In [1]: import numpy as np

In [2]: np.set_printoptions(precision=2, suppress=True, linewidth=160)

In [3]: E = np.loadtxt("block3.csv", delimiter=",")

In [4]: print(E)
[[ 0.5  -1.7   0.1   0.9 ]
 [ 1.5  -1.5   1.   -1.6 ]
 [ 1.75 -1.69  0.78 -1.71]
 [ 0.8   0.1  -0.2   2.5 ]
 [-0.1  -0.7  -2.7   0.1 ]
 [-1.4   0.8  -0.5   0.3 ]]

In [5]: rng = np.random.default_rng(605495)

In [6]: Y = E + rng.integers(-2, 3, (6, 3)) @ rng.integers(-2, 3, (3, 4))

In [7]: print(Y)
[[-1.5   0.3   2.1   2.9 ]
 [ 5.5  -5.5  -3.   -5.6 ]
 [ 1.75 -1.69 -2.22 -1.71]
 [-3.2   4.1   7.8   4.5 ]
 [ 3.9  -4.7  -2.7  -2.9 ]
 [-5.4   4.8   4.5   2.3 ]]

In [8]: print(Y - E)
[[-2.  2.  2.  2.]
 [ 4. -4. -4. -4.]
 [ 0.  0. -3.  0.]
 [-4.  4.  8.  2.]
 [ 4. -4.  0. -3.]
 [-4.  4.  5.  2.]]

In [9]: print(np.abs(Y - E).sum(axis=1))
[ 8. 16.  3. 18. 11. 15.]

In [10]: print(np.linalg.matrix_rank(Y - E, tol=1e-8))
3

In [11]: print(np.round(np.linalg.svd(Y - E, compute_uv=False), 2) + 0)
[16.09  5.49  1.36  0.  ]

In [12]: P = E @ np.linalg.solve(E.T @ E, E.T)

In [13]: print(np.linalg.matrix_rank(np.eye(6) - P))
2

In [14]: def softmax(z):
    ...:     e = np.exp(z - z.max(axis=-1, keepdims=True))
    ...:     return e / e.sum(axis=-1, keepdims=True)
    ...: 

In [15]: print(softmax(E[2] + 3))
[0.69 0.02 0.26 0.02]

In [16]: print(np.round(softmax(10 * E[2]), 2) + 0)
[1. 0. 0. 0.]

In [17]: print(softmax(E).sum(axis=1))
[1. 1. 1. 1. 1. 1.]

In [18]: scores = E @ E.T / np.sqrt(4)

In [19]: print(softmax(scores).round(6).argmax(axis=1))
[0 2 2 3 4 5]

In [20]: print(softmax(scores + np.triu(np.full(scores.shape, -np.inf), 1)))
[[1.   0.   0.   0.   0.   0.  ]
 [0.05 0.95 0.   0.   0.   0.  ]
 [0.02 0.4  0.59 0.   0.   0.  ]
 [0.1  0.01 0.01 0.89 0.   0.  ]
 [0.03 0.01 0.01 0.03 0.93 0.  ]
 [0.05 0.02 0.01 0.12 0.22 0.58]]

In [21]: C2 = E.T @ E

In [22]: print(np.linalg.svd(E, compute_uv=False) ** 2)
[21.88  8.92  7.25  1.11]

In [23]: print(C2)
[[ 8.17 -7.03  3.72 -3.37]
 [-7.03  9.14 -1.52  4.18]
 [ 3.72 -1.52  9.2  -3.76]
 [-3.37  4.18 -3.76 12.64]]

In [24]: print(np.linalg.matrix_rank(C2))
4

In [25]: labels = rng.permutation(4)

In [26]: Y = E[:, labels] * rng.choice([-1, 1], 4)

In [27]: print(Y)
[[ 0.5  -1.7  -0.9  -0.1 ]
 [ 1.5  -1.5   1.6  -1.  ]
 [ 1.75 -1.69  1.71 -0.78]
 [ 0.8   0.1  -2.5   0.2 ]
 [-0.1  -0.7  -0.1   2.7 ]
 [-1.4   0.8  -0.3   0.5 ]]

In [28]: left, _, vt = np.linalg.svd(E.T @ Y)

In [29]: print(np.round(np.linalg.lstsq(E, Y)[0], 2) + 0)
[[ 1.  0.  0.  0.]
 [ 0.  1.  0.  0.]
 [ 0.  0.  0. -1.]
 [ 0.  0. -1.  0.]]

In [30]: mat = np.load("sample8.npy")

In [31]: print(mat)
[[ 0  0  6  0  0  4]
 [ 8 10  4  6  3  2]
 [11 12 10  7  2  8]
 [ 0  5  0  0  0  0]
 [ 0  0  0  0  0  0]
 [ 5  1  0  1  1  0]
 [ 0  0  0  0  0  0]
 [ 7  0  0  0  0  0]
 [ 7  8 12  3  0 10]
 [ 1  0  6  0  0  4]
 [20 13 13 10  4 11]
 [ 1  3  0  1  1  0]
 [ 0  4  0  0  0  0]
 [ 3 10 11  3  0  9]
 [ 2  0  0  0  0  0]
 [23 14 16 11  4 14]]

In [32]: d = np.linalg.norm(mat[:, None] - mat[None], axis=-1)

In [33]: print(d.shape)
(16, 16)

In [34]: print(np.linalg.norm(mat, axis=1))
[ 7.21 15.13 21.95  5.    0.    5.29  0.    7.   19.13  7.28 31.22  3.46  4.   17.89  2.   36.25]

In [35]: print(d[:5, :5])
[[ 0.   14.73 18.71  8.77  7.21]
 [14.73  0.    9.33 12.41 15.13]
 [18.71  9.33  0.   19.67 21.95]
 [ 8.77 12.41 19.67  0.    5.  ]
 [ 7.21 15.13 21.95  5.    0.  ]]

In [36]: print(d[12].round(6).argsort(kind="stable")[:4])
[12  3 11  4]

In [37]: Ac = mat - mat.mean(axis=1)
---------------------------------------------------------------------------
ValueError                                Traceback (most recent call last)
Cell In[37], line 1
----> 1 Ac = mat - mat.mean(axis=1)

ValueError: operands could not be broadcast together with shapes (16,6) (16,) 

In [38]: Ac = mat - mat.mean(axis=0)

In [39]: left, sv, vt = np.linalg.svd(Ac, full_matrices=False)

In [40]: print((np.sign(left[:, 0]) == np.sign(left[0, 0])).astype(int))
[1 0 0 1 1 1 1 1 0 1 0 1 1 0 1 0]

In [41]: print(np.abs(vt[0]).argmax())
0

In [42]: print(np.searchsorted(np.cumsum(sv ** 2) / (sv ** 2).sum(), 0.9) + 1)
2

In [43]: Ac = (mat - mat.mean(axis=0)) / mat.std(axis=0)

In [44]: print(Ac.std(axis=0))
[1. 1. 1. 1. 1. 1.]

In [45]: c = np.linalg.lstsq(np.delete(Ac, 5, axis=1), Ac[:, 5])[0]

In [46]: print(np.abs(c).argmax())
2

In [47]: K = np.loadtxt("test17.csv", delimiter=",")

In [48]: print(K)
[[ -6.27   0.11  22.1   -9.38   1.09]
 [ -4.67  -0.78 -21.75  15.99   1.87]
 [ -5.71   0.68 -31.96  -0.23   2.26]
 [ -2.33  -0.13  -8.11  11.3   -1.32]
 [ -0.55   1.03 -21.62 -20.37   1.08]
 [  3.31   0.63  40.94   5.53   3.24]
 [ -0.27  -1.67 -10.51  -1.64  -0.28]
 [  5.1   -0.2  -12.5   -2.67   0.71]
 [  1.11   0.65   3.26   5.9    0.96]
 [  0.05   0.94  -7.14 -15.67  -0.84]
 [ -2.42  -0.07   0.56   1.95  -0.87]
 [ -7.23  -1.99  23.     2.42   5.37]
 [  5.07   0.43   9.24   6.48   0.98]
 [  3.6   -3.27  30.02   3.56  -3.06]
 [  0.6   -0.27  12.17   1.56   1.58]
 [-13.64  -0.47  -5.72 -13.15  -1.33]
 [ -5.81  -2.31   3.66 -20.53   2.78]
 [ -1.55  -0.85 -21.52   5.43  -5.9 ]
 [ -0.55   0.45  -3.61  -7.93   2.58]
 [-10.49  -0.04  -2.37 -11.4   -0.57]
 [  3.05   0.07  -6.78  11.5   -0.91]
 [ -5.82  -1.22  -0.05   4.96  -0.82]
 [  6.84   0.7    7.6    1.19   0.47]
 [ -2.01   1.42 -21.59  11.13   0.69]
 [  5.49  -0.17  -1.02  -6.35  -3.01]
 [ -1.52   0.14   3.52  -6.84   1.36]
 [ -3.46   0.87 -13.88  -3.76  -0.2 ]
 [  6.48   0.57 -14.88   3.63  -6.17]
 [ -1.19   1.09 -11.15  12.9    3.31]
 [  1.28  -1.11   4.06  -9.85   0.56]
 [ -7.04  -0.98   3.87   0.23   3.52]
 [ -0.05  -0.41  17.58  -6.45  -1.71]
 [ -1.    -0.1   33.8   11.68  -0.56]
 [  7.08   0.14  -3.02  -8.59   0.56]
 [ -6.28  -0.14  14.4   15.3    0.98]
 [ -2.03   0.13 -22.89  10.61   2.85]
 [ -6.4    0.92 -30.69  19.32   2.34]
 [  0.3    0.47  -4.69   0.36  -2.21]
 [ -8.31   0.44 -60.25   2.58  -0.79]
 [ -9.64   1.09   3.09  -3.83   3.88]
 [ -0.78  -0.22  15.66  19.09  -2.71]]

In [49]: Y = np.c_[K[:, :4] @ np.array([[0, 2, 0, 0], [0, 0, 0, 1], [1, 2, 2, 2], [0, 2, 3, 3]]), np.array([-1, -1, 0, 2, -2, 2, 1, -2, -2, 1, -1, -2, -1, -1, -1, 0, 2, 2, 2, -2, -2, -2, 1, -1, 0, -1, -1, -1, 0, -2, 2, 2, 0, 0, -2, -2, -2, 1, -2, 2, -2])]

In [50]: print(Y)
[[  22.1    12.9    16.06   16.17   -1.  ]
 [ -21.75  -20.86    4.47    3.69   -1.  ]
 [ -31.96  -75.8   -64.61  -63.93    0.  ]
 [  -8.11    1.72   17.68   17.55    2.  ]
 [ -21.62  -85.08 -104.35 -103.32   -2.  ]
 [  40.94   99.56   98.47   99.1     2.  ]
 [ -10.51  -24.84  -25.94  -27.61    1.  ]
 [ -12.5   -20.14  -33.01  -33.21   -2.  ]
 [   3.26   20.54   24.22   24.87   -2.  ]
 [  -7.14  -45.52  -61.29  -60.35    1.  ]
 [   0.56    0.18    6.97    6.9    -1.  ]
 [  23.     36.38   53.26   51.27   -2.  ]
 [   9.24   41.58   37.92   38.35   -1.  ]
 [  30.02   74.36   70.72   67.45   -1.  ]
 [  12.17   28.66   29.02   28.75   -1.  ]
 [  -5.72  -65.02  -50.89  -51.36    0.  ]
 [   3.66  -45.36  -54.27  -56.58    2.  ]
 [ -21.52  -35.28  -26.75  -27.6     2.  ]
 [  -3.61  -24.18  -31.01  -30.56    2.  ]
 [  -2.37  -48.52  -38.94  -38.98   -2.  ]
 [  -6.78   15.54   20.94   21.01   -2.  ]
 [  -0.05   -1.82   14.78   13.56   -2.  ]
 [   7.6    31.26   18.77   19.47    1.  ]
 [ -21.59  -24.94   -9.79   -8.37   -1.  ]
 [  -1.02   -3.76  -21.09  -21.26    0.  ]
 [   3.52   -9.68  -13.48  -13.34   -1.  ]
 [ -13.88  -42.2   -39.04  -38.17   -1.  ]
 [ -14.88   -9.54  -18.87  -18.3    -1.  ]
 [ -11.15    1.12   16.4    17.49    0.  ]
 [   4.06   -9.02  -21.43  -22.54   -2.  ]
 [   3.87   -5.88    8.43    7.45    2.  ]
 [  17.58   22.16   15.81   15.4     2.  ]
 [  33.8    88.96  102.64  102.54    0.  ]
 [  -3.02   -9.06  -31.81  -31.67    0.  ]
 [  14.4    46.84   74.7    74.56   -2.  ]
 [ -22.89  -28.62  -13.95  -13.82   -2.  ]
 [ -30.69  -35.54   -3.42   -2.5    -2.  ]
 [  -4.69   -8.06   -8.3    -7.83    1.  ]
 [ -60.25 -131.96 -112.76 -112.32   -2.  ]
 [   3.09  -20.76   -5.31   -4.22    2.  ]
 [  15.66   67.94   88.59   88.37   -2.  ]]

In [51]: print(np.linalg.matrix_rank(np.c_[K, Y]))
6

In [52]: labels = K[:, 2] > np.median(K[:, 2])

In [53]: u = K[labels].mean(axis=0) - K[~labels].mean(axis=0)

In [54]: print(u)
[ 0.63 -0.67 28.4  -0.09  0.81]

In [55]: print((((K - K.mean(axis=0)) @ u > 0) == labels).mean())
1.0

In [56]: print(((K - K.mean(axis=0)) @ u > 0).astype(int))
[1 0 0 0 0 1 0 0 1 0 1 1 1 1 1 0 1 0 0 0 0 1 1 0 1 1 0 0 0 1 1 1 1 0 1 0 0 0 0 1 1]

In [57]: Ac = K - K.mean(axis=1)
---------------------------------------------------------------------------
ValueError                                Traceback (most recent call last)
Cell In[57], line 1
----> 1 Ac = K - K.mean(axis=1)

ValueError: operands could not be broadcast together with shapes (41,5) (41,) 

In [58]: Ac = K - K.mean(axis=0)

In [59]: left, sv, vt = np.linalg.svd(Ac, full_matrices=False)

In [60]: print(np.abs(vt[-1]))
[0.05 0.99 0.02 0.01 0.11]

In [61]: print(np.round(sv ** 2 / (sv ** 2).sum(), 2) + 0)
[0.74 0.2  0.05 0.01 0.  ]

In [62]: print(np.searchsorted(np.cumsum(sv ** 2) / (sv ** 2).sum(), 0.9) + 1)
2

In [63]: print(np.round(Ac.mean(axis=0), 2) + 0)
[0. 0. 0. 0. 0.]

In [64]: print(sv)
[121.52  63.88  31.16  14.2    5.58]
